% ipython --no-banner

In [1]: import numpy as np

In [2]: from numpy import linalg as LA

In [3]: np.set_printoptions(precision=2, suppress=True, linewidth=100)

In [4]: rnd = lambda a: np.round(a, 2) + 0

In [5]: m1 = np.load("layer15.npy")

In [6]: m1
Out[6]: 
array([[ 5.83, -1.21,  0.15, -0.17,  0.87],
       [-1.21,  7.59,  2.01, -0.42, -0.53],
       [ 0.15,  2.01,  4.19,  0.05,  2.53],
       [-0.17, -0.42,  0.05,  8.25,  0.44],
       [ 0.87, -0.53,  2.53,  0.44,  7.15]])

In [7]: x = np.ones(5)

In [8]: for _ in range(6):
   ...:     x = m1 @ x
   ...:     x /= LA.norm(x)
   ...:     print(round(x @ m1 @ x, 2))
   ...: 
8.65
8.87
8.95
8.97
8.98
8.99

In [9]: rnd(LA.eigvalsh(m1)[-1])
Out[9]: np.float64(9.0)

In [10]: A = np.array([[0, 0, 0, 0], [1, 0, 1, 0], [0, 0, 0, 0], [1, 0, 1, 0]])

In [11]: r = LA.matrix_rank(A)

In [12]: r
Out[12]: np.int64(1)

In [13]: N = LA.svd(A)[2][r:].T

In [14]: LA.matrix_rank(A.T @ A), LA.matrix_rank(A @ A.T)
Out[14]: (np.int64(1), np.int64(1))

In [15]: [int(LA.matrix_rank(A[:, :j + 1])) for j in range(4)]
Out[15]: [1, 1, 1, 1]

In [16]: rnd(A @ N)
Out[16]: 
array([[0., 0., 0.],
       [0., 0., 0.],
       [0., 0., 0.],
       [0., 0., 0.]])

In [17]: N.shape
Out[17]: (4, 3)

In [18]: np.argsort(-LA.norm(A, axis=0).round(6), kind="stable")[:3]
Out[18]: array([0, 2, 1])

In [19]: LA.cond(A) > 100
Out[19]: np.True_

In [20]: [round(float(x), 2) for x in LA.svd(A, compute_uv=False)[:3]]
Out[20]: [2.0, 0.0, 0.0]

In [21]: left, s, Vt = LA.svd(A)

In [22]: evecs = Vt[:(s > 1e-8).sum()]

In [23]: rng = np.random.default_rng(40729)

In [24]: x = A[3] + 3 * A[0] + rng.integers(2) * np.eye(4)[3]

In [25]: x
Out[25]: array([1., 0., 1., 1.])

In [26]: np.allclose(evecs.T @ evecs @ x, x)
Out[26]: False

In [27]: rnd(LA.norm(x - evecs.T @ evecs @ x))
Out[27]: np.float64(1.0)

In [28]: W0 = np.loadtxt("m.csv", delimiter=",")

In [29]: W0
Out[29]: 
array([[0., 2., 1.],
       [2., 0., 0.],
       [1., 0., 0.]])

In [30]: left, s, Vt = LA.svd(W0)

In [31]: evecs = Vt[:(s > 1e-8).sum()]

In [32]: x = W0[2] + -1 * W0[0] + rng.integers(2) * np.eye(3)[1]

In [33]: x
Out[33]: array([ 1., -1., -1.])

In [34]: rnd(LA.norm(x - evecs.T @ evecs @ x))
Out[34]: np.float64(0.45)

In [35]: rnd(evecs.T @ evecs)
Out[35]: 
array([[1. , 0. , 0. ],
       [0. , 0.8, 0.4],
       [0. , 0.4, 0.2]])

In [36]: LA.matrix_rank(np.vstack([W0, x]))
Out[36]: np.int64(3)

In [37]: r = LA.matrix_rank(W0)

In [38]: r
Out[38]: np.int64(2)

In [39]: N = LA.svd(W0)[2][r:].T

In [40]: LA.matrix_rank(W0.T @ W0), LA.matrix_rank(W0 @ W0.T)
Out[40]: (np.int64(2), np.int64(2))

In [41]: [int(LA.matrix_rank(np.delete(W0, i, axis=0))) for i in range(3)]
Out[41]: [1, 2, 2]

In [42]: rnd(W0 @ N)
Out[42]: 
array([[0.],
       [0.],
       [0.]])
